In [1]: import numpy as np

In [2]: from numpy import linalg as LA

In [3]: np.set_printoptions(precision=3, suppress=True, linewidth=100)

In [4]: rnd = lambda a: np.round(a, 3) + 0

In [5]: feats = np.array([[5, 2, -3, 8, 4],
   ...:     [-9, -9, 7, 6, 0],
   ...:     [9, 1, -1, 6, -3],
   ...:     [-6, -8, 3, 9, -5],
   ...:     [5, 5, 9, 0, -1],
   ...:     [23, 20, -17, -4, 4]])

In [6]: W1 = np.array([[7, 6, -5], [-8, -1, 5], [4, 8, 9], [-1, 0, -6], [-2, 6, 5]])

In [7]: c = np.array([-3, -2, -2])

In [8]: act = np.maximum(feats @ W1 + c, 0)

In [9]: rnd((act > 0).mean(axis=0))
Out[9]: array([0.667, 0.833, 0.333])

In [10]: act
Out[10]: 
array([[ 0, 26,  0],
       [28,  9, 25],
       [48, 25,  0],
       [32,  0,  0],
       [30, 89, 74],
       [ 0,  4,  0]])

In [11]: LA.matrix_rank(act)
Out[11]: np.int64(3)

In [12]: cent = np.array([[2, 0, 2], [0, 1, 0], [1, 1, 1]])

In [13]: (act @ cent).round(6).argmax(axis=1)
Out[13]: array([1, 0, 0, 0, 1, 1])

In [14]: hat = act @ LA.solve(act.T @ act, act.T)

In [15]: rnd(np.diag(hat))
Out[15]: array([0.448, 0.516, 0.759, 0.322, 0.945, 0.011])

In [16]: LA.matrix_rank(np.eye(6) - hat)
Out[16]: np.int64(3)

In [17]: rnd(hat @ act[:, 1])
Out[17]: array([26.,  9., 25.,  0., 89.,  4.])

In [18]: rnd(LA.eigvalsh(hat))
Out[18]: array([0., 0., 0., 1., 1., 1.])

In [19]: np.allclose(hat @ hat, hat)
Out[19]: True
